% python3 -q
>>> import numpy as np
>>> import numpy.linalg as la
>>> np.set_printoptions(precision=3, suppress=True, linewidth=160)
>>> A = np.load("arr.npy")
>>> A
array([[-1,  0, -2, -1,  2,  0,  0, -2, -2,  0, -1, -2],
       [ 0,  2, -2, -1,  1,  2, -2, -1, -1,  1,  0,  0],
       [ 1, -2, -2,  2, -2,  0,  2,  0,  0,  1,  0,  0],
       [ 1, -2,  2,  1, -2,  0,  2,  0, -2, -1, -2, -2],
       [ 2,  0, -1,  0,  2, -1,  0,  1, -2,  0, -1,  0],
       [ 0,  1,  0, -1,  1, -2, -1,  0, -1, -2, -2, -2],
       [-2, -2,  0,  1,  1,  0,  2, -2,  0, -1, -2, -1],
       [-2,  0,  2,  0,  1,  1,  0, -2, -1, -1,  0,  1],
       [ 1,  1,  0,  2,  1,  0, -1,  2,  0,  2,  0, -2],
       [ 1,  1, -2,  1,  1,  0, -1, -1,  1,  0,  2, -2],
       [-2,  0,  1,  1,  2,  0,  0,  2,  1, -2, -1, -1],
       [ 1, -1,  0, -2, -2,  2,  1,  2, -1, -1,  1, -1],
       [ 2,  1,  2, -2,  2,  0, -1,  0, -2,  2,  1, -1]])
>>> rng = np.random.default_rng(685601)
>>> A2 = A + rng.integers(-2, 3, (13, 11)) @ rng.integers(-2, 3, (11, 12))
>>> A2
array([[ -4,   2,   0,  -6,  14,   5,  -7,   5,  -8,   8,  -3,  -8],
       [  7,   8,  -4,   1,  -8,   1, -10,  -8,   0,   3,  -1,   0],
       [  2,  -3,   3,  -2,   4,   6,   4,  -2,   7,   2,   8,  18],
       [  7,   4,   1,   8,  -7,  -8,   8,  -6, -10,  -2,  -9, -13],
       [ -8,  -9,   5,  -4,   4,  -3,   0,  -3,   3,  -1,   0,  -3],
       [  2,  -4,  -2, -11,  -5,   2,   3,  -5,  -2, -11, -10,  -2],
       [ -3,  -5,   2,   2,   0,   6,   4, -10,  -2,   4,   2,   5],
       [ -4,  -1,   5,   1,   0,  -2,   7,  -2,   0,  -8,  -1,  -5],
       [  5,   1,   0,   1,   6,   3,  -8,   4,  -6,  12,   3,   7],
       [  0,   6, -11,  18,  -1,  -7,   1,   8,  -2,   6,   8,  -4],
       [ -7,   4,  -2,  -2,  12,   7,   8,  12,   7,  -5,   2,   3],
       [ -6,  -4,   7,  -7,  -3,   2,  -3,  -6,   4,  -2,  10,   7],
       [ -6,   7,   2, -17,  11,  -2,   9,   4,  -7,  -9,  -5, -10]])
>>> np.round(la.svd(A2 - A, compute_uv=False), 3) + 0
array([39.645, 37.797, 31.322, 23.617, 19.828, 13.506, 12.161,  8.671,  7.793,  3.762,  0.552,  0.   ])
>>> A.mean(axis=0)
array([ 0.154, -0.077, -0.154,  0.077,  0.615,  0.154,  0.077, -0.077, -0.769, -0.154, -0.385, -1.   ])
>>> np.diff(A, axis=0)
array([[ 1,  2,  0,  0, -1,  2, -2,  1,  1,  1,  1,  2],
       [ 1, -4,  0,  3, -3, -2,  4,  1,  1,  0,  0,  0],
       [ 0,  0,  4, -1,  0,  0,  0,  0, -2, -2, -2, -2],
       [ 1,  2, -3, -1,  4, -1, -2,  1,  0,  1,  1,  2],
       [-2,  1,  1, -1, -1, -1, -1, -1,  1, -2, -1, -2],
       [-2, -3,  0,  2,  0,  2,  3, -2,  1,  1,  0,  1],
       [ 0,  2,  2, -1,  0,  1, -2,  0, -1,  0,  2,  2],
       [ 3,  1, -2,  2,  0, -1, -1,  4,  1,  3,  0, -3],
       [ 0,  0, -2, -1,  0,  0,  0, -3,  1, -2,  2,  0],
       [-3, -1,  3,  0,  1,  0,  1,  3,  0, -2, -3,  1],
       [ 3, -1, -1, -3, -4,  2,  1,  0, -2,  1,  2,  0],
       [ 1,  2,  2,  0,  4, -2, -2, -2, -1,  3,  0,  0]])
>>> A.sum(axis=1)
array([-9, -1,  0, -5,  0, -9, -6, -1,  6,  1,  1, -1,  4])
>>> np.count_nonzero(A)
np.int64(115)
>>> A.shape
(13, 12)
>>> np.unravel_index(np.abs(A).argmax(), A.shape)
(np.int64(0), np.int64(2))
>>> np.round(la.svd(A, compute_uv=False), 3) + 0
array([8.328, 7.38 , 6.506, 5.921, 5.565, 4.292, 3.742, 3.157, 2.611, 1.939, 0.929, 0.   ])
